% ipython --no-banner

In [1]: import numpy as np

In [2]: np.set_printoptions(suppress=True, linewidth=140)

In [3]: E = np.loadtxt("run11.csv", delimiter=",")

In [4]: E
Out[4]: 
array([[ 3.997,  2.961,  4.999],
       [ 4.032,  2.99 ,  5.021],
       [ 4.019,  2.981,  4.969],
       [ 3.96 ,  2.966,  4.993],
       [ 3.997,  3.018,  5.028],
       [ 4.003,  2.983,  5.02 ],
       [ 4.002,  2.975,  4.992],
       [ 3.997,  3.009,  4.956],
       [ 4.018,  3.023,  4.975],
       [ 4.004,  2.993,  5.005],
       [ 1.997,  3.988,  0.011],
       [ 2.016,  3.98 ,  0.02 ],
       [ 2.005,  3.985,  0.026],
       [ 2.025,  3.974, -0.008],
       [ 1.997,  4.023,  0.001],
       [ 2.024,  3.968, -0.009],
       [ 1.976,  4.   ,  0.005],
       [ 2.009,  4.015, -0.008],
       [ 1.982,  4.05 ,  0.005],
       [ 2.004,  4.003,  0.02 ]])

In [5]: rng = np.random.default_rng(188)

In [6]: B = E + rng.integers(-2, 3, (20, 2)) @ rng.integers(-2, 3, (2, 3))

In [7]: B.round(3)
Out[7]: 
array([[ 3.997,  4.961,  0.999],
       [ 0.032, -0.01 , 11.021],
       [ 0.019, -1.019, 12.969],
       [ 1.96 ,  0.966,  8.993],
       [ 1.997,  1.018,  9.028],
       [ 2.003,  1.983,  7.02 ],
       [ 2.002,  0.975,  8.992],
       [ 5.997,  5.009,  0.956],
       [ 4.018,  2.023,  6.975],
       [ 0.004,  0.993,  9.005],
       [ 5.997,  6.988, -5.989],
       [ 2.016,  5.98 , -3.98 ],
       [ 6.005,  4.985, -1.974],
       [ 0.025,  0.974,  5.992],
       [-2.003,  1.023,  6.001],
       [-1.976,  1.968,  3.991],
       [ 1.976,  5.   , -1.995],
       [ 0.009,  5.015, -2.008],
       [-2.018,  3.05 ,  2.005],
       [ 6.004,  5.003, -1.98 ]])

In [8]: np.round(B - E, 3)
Out[8]: 
array([[ 0.,  2., -4.],
       [-4., -3.,  6.],
       [-4., -4.,  8.],
       [-2., -2.,  4.],
       [-2., -2.,  4.],
       [-2., -1.,  2.],
       [-2., -2.,  4.],
       [ 2.,  2., -4.],
       [ 0., -1.,  2.],
       [-4., -2.,  4.],
       [ 4.,  3., -6.],
       [ 0.,  2., -4.],
       [ 4.,  1., -2.],
       [-2., -3.,  6.],
       [-4., -3.,  6.],
       [-4., -2.,  4.],
       [ 0.,  1., -2.],
       [-2.,  1., -2.],
       [-4., -1.,  2.],
       [ 4.,  1., -2.]])

In [9]: np.round(np.linalg.svd(B - E, compute_uv=False), 3) + 0
Out[9]: array([24.123,  6.715,  0.   ])

In [10]: B @ B
---------------------------------------------------------------------------
ValueError                                Traceback (most recent call last)
Cell In[10], line 1
----> 1 B @ B

ValueError: matmul: Input operand 1 has a mismatch in its core dimension 0, with gufunc signature (n?,k),(k,m?)->(n?,m?) (size 20 is different from 3)

In [11]: G = B.T @ B

In [12]: np.allclose(G, G.T)
Out[12]: True

In [13]: np.round(np.linalg.eigvalsh(G)[::-1], 3)
Out[13]: array([873.887, 418.475,  55.296])

In [14]: np.round(np.linalg.svd(B, compute_uv=False) ** 2, 3)
Out[14]: array([873.887, 418.475,  55.296])

In [15]: Xs = (E - E.mean(axis=0)) / E.std(axis=0)

In [16]: np.round(Xs.std(axis=0), 3)
Out[16]: array([1., 1., 1.])

In [17]: c = np.linalg.lstsq(np.delete(Xs, 2, axis=1), Xs[:, 2])[0]

In [18]: round(float(1 - np.var(Xs[:, 2] - np.delete(Xs, 2, axis=1) @ c)), 3)
Out[18]: 1.0

In [19]: z = rng.permutation(3)

In [20]: B = E[:, z] * rng.choice([-1, 1], 3)

In [21]: B
Out[21]: 
array([[ 3.997,  4.999,  2.961],
       [ 4.032,  5.021,  2.99 ],
       [ 4.019,  4.969,  2.981],
       [ 3.96 ,  4.993,  2.966],
       [ 3.997,  5.028,  3.018],
       [ 4.003,  5.02 ,  2.983],
       [ 4.002,  4.992,  2.975],
       [ 3.997,  4.956,  3.009],
       [ 4.018,  4.975,  3.023],
       [ 4.004,  5.005,  2.993],
       [ 1.997,  0.011,  3.988],
       [ 2.016,  0.02 ,  3.98 ],
       [ 2.005,  0.026,  3.985],
       [ 2.025, -0.008,  3.974],
       [ 1.997,  0.001,  4.023],
       [ 2.024, -0.009,  3.968],
       [ 1.976,  0.005,  4.   ],
       [ 2.009, -0.008,  4.015],
       [ 1.982,  0.005,  4.05 ],
       [ 2.004,  0.02 ,  4.003]])

In [22]: Uu, _, Vt = np.linalg.svd(E.T @ B)

In [23]: print(z)
[0 2 1]

In [24]: np.round(Uu @ Vt, 3) + 0
Out[24]: 
array([[1., 0., 0.],
       [0., 0., 1.],
       [0., 1., 0.]])

In [25]: np.round(np.linalg.lstsq(E, B)[0], 3) + 0
Out[25]: 
array([[1., 0., 0.],
       [0., 0., 1.],
       [0., 1., 0.]])

In [26]: data = np.load("m.npy")

In [27]: data
Out[27]: 
array([[-1.41 , -2.668,  1.313, -0.027],
       [ 0.017,  0.006, -0.019, -0.021],
       [ 0.713,  1.377, -0.563, -0.004],
       [-0.611, -1.308,  0.522, -0.016],
       [ 1.382,  2.627, -1.227, -0.079],
       [-0.685, -1.228,  0.608,  0.145],
       [-0.535, -1.287,  0.606,  0.   ],
       [ 0.72 ,  1.226, -0.559,  0.03 ],
       [-0.723, -1.357,  0.723, -0.076],
       [ 0.673,  1.303, -0.63 ,  0.084],
       [ 1.423,  2.56 , -1.194,  0.025],
       [ 0.026,  0.033, -0.04 ,  0.021],
       [-1.399, -2.665,  1.256, -0.085],
       [ 1.475,  2.629, -1.156, -0.023],
       [-1.436, -2.604,  1.178,  0.134],
       [-1.403, -2.559,  1.216,  0.017],
       [-0.013,  0.018, -0.014,  0.09 ],
       [ 0.789,  1.307, -0.557,  0.033],
       [ 1.444,  2.609, -1.199,  0.013],
       [ 1.469,  2.574, -1.265,  0.007],
       [-0.712, -1.334,  0.592,  0.029],
       [ 0.018, -0.034, -0.023,  0.001],
       [ 0.711,  1.337, -0.663, -0.034],
       [ 0.713,  1.373, -0.654, -0.06 ],
       [-0.07 , -0.029, -0.086,  0.003],
       [ 0.035, -0.038, -0.066,  0.038],
       [-1.488, -2.63 ,  1.142,  0.06 ],
       [ 0.795,  1.301, -0.577, -0.013],
       [-0.736, -1.318,  0.575,  0.037],
       [ 0.687,  1.375, -0.706, -0.017]])

In [28]: basis = data[[17, 21]].astype(float)

In [29]: for _ in range(3):
    ...:     z = np.linalg.norm(data[:, None] - basis, axis=-1).argmin(axis=1)
    ...:     basis = np.array([data[z == j].mean(axis=0) for j in range(2)])
    ...: 

In [30]: z
Out[30]: array([1, 1, 0, 1, 0, 1, 1, 0, 1, 0, 0, 1, 1, 0, 1, 1, 1, 0, 0, 0, 1, 1, 0, 0, 1, 1, 1, 0, 1, 0])

In [31]: np.bincount(z)
Out[31]: array([13, 17])

In [32]: np.linalg.matrix_rank(data, rtol=0.1)
Out[32]: np.int64(1)

In [33]: W0 = np.loadtxt("mat.csv", delimiter=",")

In [34]: print(W0.round(3))
[[ 0.022 -0.111  0.022  0.067 -0.067]
 [-0.111  0.556 -0.111 -0.333  0.333]
 [ 0.022 -0.111  0.022  0.067 -0.067]
 [ 0.067 -0.333  0.067  0.2   -0.2  ]
 [-0.067  0.333 -0.067 -0.2    0.2  ]]

In [35]: Uu, sig, Vt = np.linalg.svd(W0)

In [36]: evecs = Vt[:(sig > 1e-8).sum()]

In [37]: vec = W0[0] + -1 * W0[3] + rng.integers(2) * np.eye(5)[3]

In [38]: print(vec.round(3))
[-0.044  0.222 -0.044  0.867  0.133]

In [39]: round(float(np.linalg.norm(vec - evecs.T @ evecs @ vec)), 3)
Out[39]: 0.894

In [40]: print(np.allclose(evecs.T @ evecs @ vec, vec))
False

In [41]: np.linalg.matrix_rank(np.vstack([W0, vec]))
Out[41]: np.int64(2)

In [42]: np.round(evecs.T @ evecs, 3)
Out[42]: 
array([[ 0.022, -0.111,  0.022,  0.067, -0.067],
       [-0.111,  0.556, -0.111, -0.333,  0.333],
       [ 0.022, -0.111,  0.022,  0.067, -0.067],
       [ 0.067, -0.333,  0.067,  0.2  , -0.2  ],
       [-0.067,  0.333, -0.067, -0.2  ,  0.2  ]])

In [43]: m1 = np.load("block13.npy")

In [44]: m1
Out[44]: 
array([[1, 2, 0, 2, 1],
       [3, 2, 1, 3, 0],
       [1, 0, 1, 1, 0],
       [3, 1, 3, 2, 0],
       [1, 0, 2, 0, 2]])

In [45]: Uu, sig, Vt = np.linalg.svd(W0)

In [46]: sig.round(3) + 0
Out[46]: array([1., 0., 0., 0., 0.])

In [47]: B = Uu[:, :1] @ np.diag(sig[:1]) @ Vt[:1]

In [48]: np.linalg.matrix_rank(B)
Out[48]: np.int64(1)

In [49]: round(np.linalg.norm(W0 - B, 2), 3), np.round(sig[1], 3)
Out[49]: (np.float64(0.0), np.float64(0.0))

In [50]: np.round(np.abs(W0 - B).max(), 3)
Out[50]: np.float64(0.0)

In [51]: vec = np.array([3, 0, -3, -3, -2])

In [52]: y = m1 @ vec

In [53]: y
Out[53]: array([-5, -3, -3, -6, -7])

In [54]: np.round(np.linalg.solve(m1, 4 * y), 3) + 0
Out[54]: array([ 12.,   0., -12., -12.,  -8.])

In [55]: np.round(np.linalg.solve(m1.T, m1[2]), 3)
Out[55]: array([ 0.,  0.,  1., -0.,  0.])

In [56]: np.round(np.linalg.solve(m1, y + m1[:, 2]), 3) + 0
Out[56]: array([ 3.,  0., -2., -3., -2.])

In [57]: z = rng.permutation(5)

In [58]: z
Out[58]: array([4, 1, 3, 2, 0])

In [59]: B = m1[z][:, z]

In [60]: round(np.linalg.det(B), 3), round(float(np.linalg.det(m1[z])), 3)
Out[60]: (np.float64(8.0), 8.0)

In [61]: B
Out[61]: 
array([[2, 0, 0, 2, 1],
       [0, 2, 3, 1, 3],
       [0, 1, 2, 3, 3],
       [0, 0, 1, 1, 1],
       [1, 2, 2, 0, 1]])

In [62]: np.allclose(B, m1)
Out[62]: False

In [63]: A = np.loadtxt("case1.csv", delimiter=",")

In [64]: A
Out[64]: 
array([[5., 1., 0., 0.],
       [0., 5., 1., 0.],
       [0., 0., 5., 1.],
       [0., 0., 0., 5.]])

In [65]: t3 = np.stack([A, 3 * A, A[::-1]])

In [66]: np.einsum("bij,cij->bc", t3, t3)
Out[66]: 
array([[103., 309.,  10.],
       [309., 927.,  30.],
       [ 10.,  30., 103.]])

In [67]: np.round(np.linalg.norm(t3, axis=(1, 2)), 3)
Out[67]: array([10.149, 30.447, 10.149])

In [68]: round(float(np.linalg.det(A[::-1])), 3)
Out[68]: 625.0

In [69]: np.einsum("ii->", A)
Out[69]: np.float64(20.0)

In [70]: np.kron(np.eye(2, dtype=int), A)
Out[70]: 
array([[5., 1., 0., 0., 0., 0., 0., 0.],
       [0., 5., 1., 0., 0., 0., 0., 0.],
       [0., 0., 5., 1., 0., 0., 0., 0.],
       [0., 0., 0., 5., 0., 0., 0., 0.],
       [0., 0., 0., 0., 5., 1., 0., 0.],
       [0., 0., 0., 0., 0., 5., 1., 0.],
       [0., 0., 0., 0., 0., 0., 5., 1.],
       [0., 0., 0., 0., 0., 0., 0., 5.]])

In [71]: print(round(np.linalg.det(2 * A), 3), round(np.linalg.det(A), 3))
10000.0 625.0

In [72]: np.round(np.linalg.eigvals(A).sum().real, 3)
Out[72]: np.float64(20.0)

In [73]: print(np.einsum("ij,ji->", A, A))
100.0

In [74]: np.round(np.linalg.eigvals(A), 3)
Out[74]: array([5., 5., 5., 5.])

In [75]: z = rng.permutation(4)

In [76]: B = A[:, z] * rng.choice([-1, 1], 4)

In [77]: B
Out[77]: 
array([[-0.,  5.,  1., -0.],
       [-0.,  0.,  5., -1.],
       [-1.,  0.,  0., -5.],
       [-5.,  0.,  0., -0.]])

In [78]: Uu, _, Vt = np.linalg.svd(A.T @ B)

In [79]: print(np.round(Uu @ Vt, 3) + 0)
[[ 0.  1.  0.  0.]
 [ 0.  0.  1.  0.]
 [ 0.  0.  0. -1.]
 [-1.  0.  0.  0.]]

In [80]: feats = np.load("data.npy")

In [81]: feats.round(3)
Out[81]: 
array([[ 1.376,  0.837, -1.993, -1.143, -1.062],
       [ 0.106,  2.635,  1.401, -0.245, -0.151],
       [ 2.011, -0.912,  1.488,  0.391, -1.325],
       [ 1.694,  0.057, -0.005, -0.202,  2.467],
       [ 0.423,  0.722, -0.923,  2.727, -0.086]])

In [82]: np.round(np.kron(np.eye(2, dtype=int), feats), 3)
Out[82]: 
array([[ 1.376,  0.837, -1.993, -1.143, -1.062,  0.   ,  0.   , -0.   , -0.   , -0.   ],
       [ 0.106,  2.635,  1.401, -0.245, -0.151,  0.   ,  0.   ,  0.   , -0.   , -0.   ],
       [ 2.011, -0.912,  1.488,  0.391, -1.325,  0.   , -0.   ,  0.   ,  0.   , -0.   ],
       [ 1.694,  0.057, -0.005, -0.202,  2.467,  0.   ,  0.   , -0.   , -0.   ,  0.   ],
       [ 0.423,  0.722, -0.923,  2.727, -0.086,  0.   ,  0.   , -0.   ,  0.   , -0.   ],
       [ 0.   ,  0.   , -0.   , -0.   , -0.   ,  1.376,  0.837, -1.993, -1.143, -1.062],
       [ 0.   ,  0.   ,  0.   , -0.   , -0.   ,  0.106,  2.635,  1.401, -0.245, -0.151],
       [ 0.   , -0.   ,  0.   ,  0.   , -0.   ,  2.011, -0.912,  1.488,  0.391, -1.325],
       [ 0.   ,  0.   , -0.   , -0.   ,  0.   ,  1.694,  0.057, -0.005, -0.202,  2.467],
       [ 0.   ,  0.   , -0.   ,  0.   , -0.   ,  0.423,  0.722, -0.923,  2.727, -0.086]])

In [83]: np.round(np.linalg.eigvals(feats), 3)
Out[83]: array([-3.   +0.j   ,  1.272+2.717j,  1.272-2.717j,  2.834+0.985j,  2.834-0.985j])

In [84]: np.round(np.poly(feats), 3)
Out[84]: array([   1.   ,   -5.211,    7.785,   23.355, -140.709,  243.   ])

In [85]: round(float(np.linalg.eigvals(feats).sum().real), 3)
Out[85]: 5.211

In [86]: print(round(float(np.linalg.det(2 * feats)), 3), np.round(np.linalg.det(feats), 3))
-7776.0 -243.0

In [87]: vec = np.array([5, -8, -4, -6, -2])

In [88]: y = feats @ vec

In [89]: print(y.round(3))
[ 17.139 -24.384  11.701   4.31  -16.161]

In [90]: np.round(np.linalg.solve(feats, y + feats[:, 3]), 3)
Out[90]: array([ 5., -8., -4., -5., -2.])

In [91]: np.round(np.linalg.solve(feats.T, feats[0]), 3) + 0
Out[91]: array([1., 0., 0., 0., 0.])

In [92]: B = np.linalg.inv(feats)

In [93]: round(float(np.linalg.slogdet(feats)[0]), 3)
Out[93]: -1.0

In [94]: (np.abs(B) > 1e-9).astype(int)
Out[94]: 
array([[1, 1, 1, 1, 1],
       [1, 1, 1, 1, 1],
       [1, 1, 1, 1, 1],
       [1, 1, 1, 1, 1],
       [1, 1, 1, 1, 1]])

In [95]: np.round(np.linalg.cond(feats), 3)
Out[95]: np.float64(1.0)

In [96]: np.allclose(B, feats.T)
Out[96]: False

In [97]: np.round(np.linalg.det(feats) * np.linalg.det(B), 3)
Out[97]: np.float64(1.0)

In [98]: X = np.array([[-2, -2, 3, 1, 3, -2],
    ...:     [-3, -1, 0, 3, -1, -1],
    ...:     [-3, 0, -3, 3, -2, 0],
    ...:     [2, -2, 1, 3, -2, 0]]) * (rng.random((4, 6)) < 0.3)

In [99]: X
Out[99]: 
array([[ 0, -2,  0,  0,  0, -2],
       [-3,  0,  0,  3,  0,  0],
       [ 0,  0,  0,  0,  0,  0],
       [ 0,  0,  0,  0,  0,  0]])

In [100]: # columns 2 and 4 are equal

In [101]: r = np.linalg.matrix_rank(X)

In [102]: r
Out[102]: np.int64(2)

In [103]: null = np.linalg.svd(X)[2][r:].T

In [104]: np.round(null @ null.T, 3) + 0
Out[104]: 
array([[ 0.5,  0. ,  0. ,  0.5,  0. ,  0. ],
       [ 0. ,  0.5,  0. ,  0. ,  0. , -0.5],
       [ 0. ,  0. ,  1. ,  0. ,  0. ,  0. ],
       [ 0.5,  0. ,  0. ,  0.5,  0. ,  0. ],
       [ 0. ,  0. ,  0. ,  0. ,  1. ,  0. ],
       [ 0. , -0.5,  0. ,  0. ,  0. ,  0.5]])

In [105]: [int(np.linalg.matrix_rank(X[:i])) for i in range(1, len(X) + 1)]
Out[105]: [1, 2, 2, 2]

In [106]: print(np.round(X @ null, 3) + 0)
[[0. 0. 0. 0.]
 [0. 0. 0. 0.]
 [0. 0. 0. 0.]
 [0. 0. 0. 0.]]
